$ ipython --no-banner

In [1]: import numpy as np

In [2]: np.set_printoptions(precision=2, suppress=True, linewidth=160, legacy="1.25")

In [3]: r0 = np.array([0, 1, 3, 0, 2, 1, 2, 2])

In [4]: rng = np.random.default_rng(371431)

In [5]: arr = np.outer(rng.normal(size=39), r0) + 0.1 * rng.normal(size=(39, 8))

In [6]: arr.round(2) + 0
Out[6]: 
array([[ 0.11, -1.4 , -4.18,  0.06, -3.08, -1.28, -2.7 , -2.83],
       [-0.1 ,  2.22,  6.68, -0.02,  4.71,  2.25,  4.42,  4.49],
       [ 0.01, -1.89, -5.81,  0.  , -3.9 , -1.88, -3.92, -3.64],
       [ 0.03, -0.55, -1.69, -0.11, -1.02, -0.47, -0.91, -1.  ],
       [-0.02, -1.38, -3.92, -0.03, -2.64, -1.31, -2.45, -2.56],
       [ 0.06, -0.73, -2.37,  0.12, -1.6 , -0.81, -1.6 , -1.37],
       [ 0.2 ,  0.39,  0.97, -0.01,  0.52,  0.35,  0.6 ,  0.55],
       [ 0.01, -1.95, -5.59,  0.02, -3.77, -1.97, -3.74, -3.74],
       [ 0.14, -0.1 ,  0.11, -0.15,  0.1 , -0.01, -0.02,  0.08],
       [ 0.03, -0.17, -0.35, -0.02, -0.39, -0.16, -0.29, -0.25],
       [ 0.  ,  0.82,  2.25,  0.07,  1.23,  0.66,  1.62,  1.74],
       [ 0.15, -0.07,  0.33, -0.01,  0.08, -0.08,  0.23,  0.28],
       [-0.13,  1.96,  5.52, -0.13,  4.02,  1.91,  3.75,  3.97],
       [ 0.03,  0.28,  1.15, -0.15,  0.87,  0.41,  0.82,  0.9 ],
       [-0.03,  1.05,  3.23,  0.05,  2.2 ,  1.17,  2.25,  2.24],
       [ 0.11, -1.14, -3.27, -0.02, -2.  , -0.99, -2.25, -2.04],
       [-0.01,  0.52,  1.88,  0.15,  1.35,  0.55,  1.27,  1.29],
       [ 0.05, -0.47, -1.39, -0.2 , -0.99, -0.43, -0.81, -0.75],
       [ 0.  ,  1.17,  3.26, -0.24,  2.17,  1.12,  2.08,  2.  ],
       [-0.18, -0.95, -2.66, -0.26, -1.67, -0.76, -1.82, -1.67],
       [-0.17,  1.09,  3.6 , -0.15,  2.35,  1.29,  2.42,  2.53],
       [ 0.04, -0.31, -0.71,  0.02, -0.53, -0.31, -0.68, -0.61],
       [-0.13, -2.16, -5.9 , -0.06, -3.76, -2.1 , -3.94, -4.02],
       [-0.09,  0.89,  3.  ,  0.01,  1.86,  1.11,  1.93,  1.95],
       [-0.01, -0.41, -0.76,  0.01, -0.54, -0.28, -0.71, -0.64],
       [-0.09,  0.3 ,  0.91, -0.16,  0.62,  0.51,  0.7 ,  0.65],
       [-0.15, -0.7 , -2.08,  0.18, -1.28, -0.6 , -1.22, -1.28],
       [ 0.07,  0.69,  1.82, -0.09,  1.05,  0.63,  1.08,  1.07],
       [-0.06, -0.36, -1.03, -0.07, -0.53, -0.36, -0.67, -0.81],
       [-0.09, -0.53, -1.16,  0.  , -0.97, -0.54, -0.78, -0.83],
       [-0.03, -1.94, -5.47, -0.11, -3.85, -1.69, -3.88, -3.77],
       [ 0.09, -1.27, -3.6 , -0.1 , -2.35, -1.21, -2.45, -2.48],
       [ 0.02, -0.32, -1.12,  0.2 , -0.52, -0.38, -0.64, -0.6 ],
       [-0.04, -2.06, -6.14,  0.02, -4.04, -2.05, -3.86, -4.09],
       [-0.02, -0.66, -1.73, -0.08, -1.25, -0.49, -1.23, -0.96],
       [ 0.04, -0.79, -2.55, -0.01, -1.81, -0.67, -1.69, -1.64],
       [ 0.  , -0.4 , -1.17, -0.09, -0.74, -0.3 , -0.54, -0.76],
       [ 0.05,  0.82,  2.99, -0.04,  1.95,  1.1 ,  2.12,  2.21],
       [-0.12,  2.05,  5.81,  0.02,  3.95,  1.83,  3.99,  3.86]])

In [7]: Xs = arr - arr.mean(axis=0)

In [8]: U, s, VT = np.linalg.svd(Xs, full_matrices=False)

In [9]: s
Out[9]: array([33.14,  0.8 ,  0.72,  0.65,  0.55,  0.52,  0.47,  0.39])

In [10]: np.abs(VT[0]).argmax()
Out[10]: 2

In [11]: np.searchsorted(np.cumsum(s ** 2) / (s ** 2).sum(), 0.9) + 1
Out[11]: 1

In [12]: np.linalg.matrix_rank(Xs)
Out[12]: 8

In [13]: np.abs(np.linalg.svd(arr)[2][-1])
Out[13]: array([0.38, 0.55, 0.05, 0.32, 0.15, 0.58, 0.17, 0.26])

In [14]: np.linalg.matrix_rank(arr, rtol=0.1)
Out[14]: 1

In [15]: round(np.log10(np.linalg.cond(arr)))
Out[15]: 2

In [16]: A = np.load("m.npy")

In [17]: A.round(2) + 0
Out[17]: 
array([[ 1.43,  0.01, -0.32, -0.02, -0.08, -0.25, -0.21,  0.06, -0.16, -0.25, -0.23, -0.25],
       [ 0.01,  0.54,  0.04,  0.12,  0.4 , -0.15,  0.14,  0.15, -0.32, -0.25,  0.44, -0.18],
       [-0.32,  0.04,  1.09,  0.3 , -0.03, -0.22,  0.23, -0.46,  0.31,  0.15,  0.32, -0.22],
       [-0.02,  0.12,  0.3 ,  0.37,  0.13, -0.34,  0.24, -0.28, -0.01, -0.43, -0.04, -0.03],
       [-0.08,  0.4 , -0.03,  0.13,  0.66, -0.11, -0.17, -0.37, -0.31, -0.17,  0.04,  0.12],
       [-0.25, -0.15, -0.22, -0.34, -0.11,  1.34, -0.16, -0.1 , -0.36, -0.03,  0.34,  0.27],
       [-0.21,  0.14,  0.23,  0.24, -0.17, -0.16,  0.68,  0.26, -0.16, -0.23,  0.08, -0.47],
       [ 0.06,  0.15, -0.46, -0.28, -0.37, -0.1 ,  0.26,  1.17,  0.01,  0.19,  0.43, -0.33],
       [-0.16, -0.32,  0.31, -0.01, -0.31, -0.36, -0.16,  0.01,  0.63,  0.31, -0.04,  0.19],
       [-0.25, -0.25,  0.15, -0.43, -0.17, -0.03, -0.23,  0.19,  0.31,  1.2 , -0.18, -0.28],
       [-0.23,  0.44,  0.32, -0.04,  0.04,  0.34,  0.08,  0.43, -0.04, -0.18,  1.14,  0.  ],
       [-0.25, -0.18, -0.22, -0.03,  0.12,  0.27, -0.47, -0.33,  0.19, -0.28,  0.  ,  0.77]])

In [18]: round(np.linalg.norm(A, "nuc"), 2)
Out[18]: 11.0

In [19]: np.round(A @ A, 2) + 0
Out[19]: 
array([[ 2.46,  0.05, -0.92,  0.  , -0.05, -0.67, -0.27,  0.24, -0.39, -0.57, -0.71, -0.44],
       [ 0.05,  0.92,  0.12,  0.31,  0.56, -0.19,  0.42,  0.31, -0.58, -0.67,  0.84, -0.34],
       [-0.92,  0.12,  1.95,  0.62,  0.04, -0.6 ,  0.51, -0.8 ,  0.6 ,  0.25,  0.49, -0.34],
       [ 0.  ,  0.31,  0.62,  0.7 ,  0.34, -0.69,  0.41, -0.59, -0.05, -0.77, -0.04, -0.09],
       [-0.05,  0.56,  0.04,  0.34,  0.94, -0.07, -0.18, -0.74, -0.5 , -0.62,  0.08,  0.29],
       [-0.67, -0.19, -0.6 , -0.69, -0.07,  2.41, -0.47, -0.06, -0.6 , -0.08,  0.74,  0.75],
       [-0.27,  0.42,  0.51,  0.41, -0.18, -0.47,  1.05,  0.54, -0.19, -0.33,  0.41, -0.82],
       [ 0.24,  0.31, -0.8 , -0.59, -0.74, -0.06,  0.54,  2.24, -0.08,  0.49,  0.85, -0.82],
       [-0.39, -0.58,  0.6 , -0.05, -0.5 , -0.6 , -0.19, -0.08,  1.  ,  0.8 , -0.28,  0.13],
       [-0.57, -0.67,  0.25, -0.77, -0.62, -0.08, -0.33,  0.49,  0.8 ,  2.1 , -0.37, -0.38],
       [-0.71,  0.84,  0.49, -0.04,  0.08,  0.74,  0.41,  0.85, -0.28, -0.37,  1.98, -0.13],
       [-0.44, -0.34, -0.34, -0.09,  0.29,  0.75, -0.82, -0.82,  0.13, -0.38, -0.13,  1.25]])

In [20]: np.allclose(A, A.T)
Out[20]: True

In [21]: np.round(np.linalg.det(A), 2)
Out[21]: 0.0

In [22]: U, s, VT = np.linalg.svd(A, full_matrices=False)

In [23]: round(np.sqrt((s ** 2).sum()), 2), round(np.linalg.norm(A), 2)
Out[23]: (4.36, 4.36)

In [24]: (s > 1e-8).sum()
Out[24]: 7

In [25]: np.round(VT @ VT.T, 2) + 0
Out[25]: 
array([[1., 0., 0., 0., 0., 0., 0., 0., 0., 0., 0., 0.],
       [0., 1., 0., 0., 0., 0., 0., 0., 0., 0., 0., 0.],
       [0., 0., 1., 0., 0., 0., 0., 0., 0., 0., 0., 0.],
       [0., 0., 0., 1., 0., 0., 0., 0., 0., 0., 0., 0.],
       [0., 0., 0., 0., 1., 0., 0., 0., 0., 0., 0., 0.],
       [0., 0., 0., 0., 0., 1., 0., 0., 0., 0., 0., 0.],
       [0., 0., 0., 0., 0., 0., 1., 0., 0., 0., 0., 0.],
       [0., 0., 0., 0., 0., 0., 0., 1., 0., 0., 0., 0.],
       [0., 0., 0., 0., 0., 0., 0., 0., 1., 0., 0., 0.],
       [0., 0., 0., 0., 0., 0., 0., 0., 0., 1., 0., 0.],
       [0., 0., 0., 0., 0., 0., 0., 0., 0., 0., 1., 0.],
       [0., 0., 0., 0., 0., 0., 0., 0., 0., 0., 0., 1.]])

In [26]: s.round(2) + 0
Out[26]: array([2., 2., 2., 2., 1., 1., 1., 0., 0., 0., 0., 0.])

In [27]: U.shape, s.shape, VT.shape
Out[27]: ((12, 12), (12,), (12, 12))

In [28]: np.cumsum(s ** 2) / np.sum(s ** 2)
Out[28]: array([0.21, 0.42, 0.63, 0.84, 0.89, 0.95, 1.  , 1.  , 1.  , 1.  , 1.  , 1.  ])

In [29]: np.round(U.T @ U, 2) + 0
Out[29]: 
array([[1., 0., 0., 0., 0., 0., 0., 0., 0., 0., 0., 0.],
       [0., 1., 0., 0., 0., 0., 0., 0., 0., 0., 0., 0.],
       [0., 0., 1., 0., 0., 0., 0., 0., 0., 0., 0., 0.],
       [0., 0., 0., 1., 0., 0., 0., 0., 0., 0., 0., 0.],
       [0., 0., 0., 0., 1., 0., 0., 0., 0., 0., 0., 0.],
       [0., 0., 0., 0., 0., 1., 0., 0., 0., 0., 0., 0.],
       [0., 0., 0., 0., 0., 0., 1., 0., 0., 0., 0., 0.],
       [0., 0., 0., 0., 0., 0., 0., 1., 0., 0., 0., 0.],
       [0., 0., 0., 0., 0., 0., 0., 0., 1., 0., 0., 0.],
       [0., 0., 0., 0., 0., 0., 0., 0., 0., 1., 0., 0.],
       [0., 0., 0., 0., 0., 0., 0., 0., 0., 0., 1., 0.],
       [0., 0., 0., 0., 0., 0., 0., 0., 0., 0., 0., 1.]])

In [30]: A2 = A / np.linalg.norm(A, axis=1, keepdims=True)

In [31]: gram = A2 @ A2.T

In [32]: np.round(np.degrees(np.arccos(np.clip(gram[9, 10], -1, 1))), 2)
Out[32]: 100.46

In [33]: gram[9]
Out[33]: array([-0.25, -0.48,  0.12, -0.63, -0.44, -0.04, -0.22,  0.22,  0.55,  1.  , -0.18, -0.24])

In [34]: (np.abs(gram) > 0.9).astype(int)
Out[34]: 
array([[1, 0, 0, 0, 0, 0, 0, 0, 0, 0, 0, 0],
       [0, 1, 0, 0, 0, 0, 0, 0, 0, 0, 0, 0],
       [0, 0, 1, 0, 0, 0, 0, 0, 0, 0, 0, 0],
       [0, 0, 0, 1, 0, 0, 0, 0, 0, 0, 0, 0],
       [0, 0, 0, 0, 1, 0, 0, 0, 0, 0, 0, 0],
       [0, 0, 0, 0, 0, 1, 0, 0, 0, 0, 0, 0],
       [0, 0, 0, 0, 0, 0, 1, 0, 0, 0, 0, 0],
       [0, 0, 0, 0, 0, 0, 0, 1, 0, 0, 0, 0],
       [0, 0, 0, 0, 0, 0, 0, 0, 1, 0, 0, 0],
       [0, 0, 0, 0, 0, 0, 0, 0, 0, 1, 0, 0],
       [0, 0, 0, 0, 0, 0, 0, 0, 0, 0, 1, 0],
       [0, 0, 0, 0, 0, 0, 0, 0, 0, 0, 0, 1]])

In [35]: np.argwhere(np.triu(np.abs(gram) > 0.95, 1))
Out[35]: array([], shape=(0, 2), dtype=int64)

In [36]: A2 = A + rng.integers(-2, 3, (12, 7)) @ rng.integers(-2, 3, (7, 12))

In [37]: A2
Out[37]: 
array([[  2.43,  -5.99,  -1.32,  -6.02,  -4.08,  -1.25,   7.79,  -3.94,   1.84,  -7.25,   7.77,   2.75],
       [  6.01,   5.54,   2.04,   0.12,   5.4 ,   0.85,   2.14,  11.15,   7.68,  -5.25,  -6.56,  -5.18],
       [ -3.32,  -5.96,  -7.91,  -0.7 ,  -6.03,  -2.22,   3.23,  -8.46,   1.31,   4.15,   6.32,   5.78],
       [ -3.02,  -2.88,   9.3 ,  11.37,  -0.87,   0.66,   2.24,   1.72, -10.01,   1.57,  10.96,   1.97],
       [ -4.08,  -1.6 ,  -9.03,   4.13,  -1.34,  -4.11,  -8.17,  -6.37,  -1.31,  12.83,   3.04,   5.12],
       [  3.75,   4.85,  -2.22,   0.66,  -3.11,  13.34,   3.84,   5.9 ,  -0.36,  -1.03,  -2.66,   1.27],
       [ -3.21,   1.14,  13.23,   7.24,   2.83,   0.84,  -1.32,   2.26, -11.16,  -1.23,   3.08,  -3.47],
       [ -0.94,  -1.85,   8.54,   4.72,  12.63,  -8.1 ,   1.26,   6.17,  -1.99,  -8.81,   9.43, -10.33],
       [ -2.16,  -4.32,  -9.69,  -7.01,  -8.31,   0.64,   2.84,  -9.99,   2.63,   2.31,  -0.04,   6.19],
       [ -7.25, -10.25,  -0.85,   8.57,   4.83, -14.03,   8.77,  -2.81,   2.31,  -1.8 ,   8.82,  -4.28],
       [ -3.23,  -2.56,   0.32,   2.96,   0.04,  -0.66,   5.08,  -1.57,  -2.04,  -2.18,   4.14,  -1.  ],
       [ -5.25,  -8.18,  -1.22,   0.97,  -6.88,  -1.73,  12.53,  -7.33,  -0.81,  -4.28,   3.  ,   3.77]])

In [38]: np.round(np.linalg.svd(A2 - A, compute_uv=False), 2) + 0
Out[38]: array([40.98, 38.66, 26.8 , 22.48, 13.07,  9.95,  5.7 ,  0.  ,  0.  ,  0.  ,  0.  ,  0.  ])

In [39]: np.linalg.matrix_rank(A2 - A, tol=1e-8)
Out[39]: 7
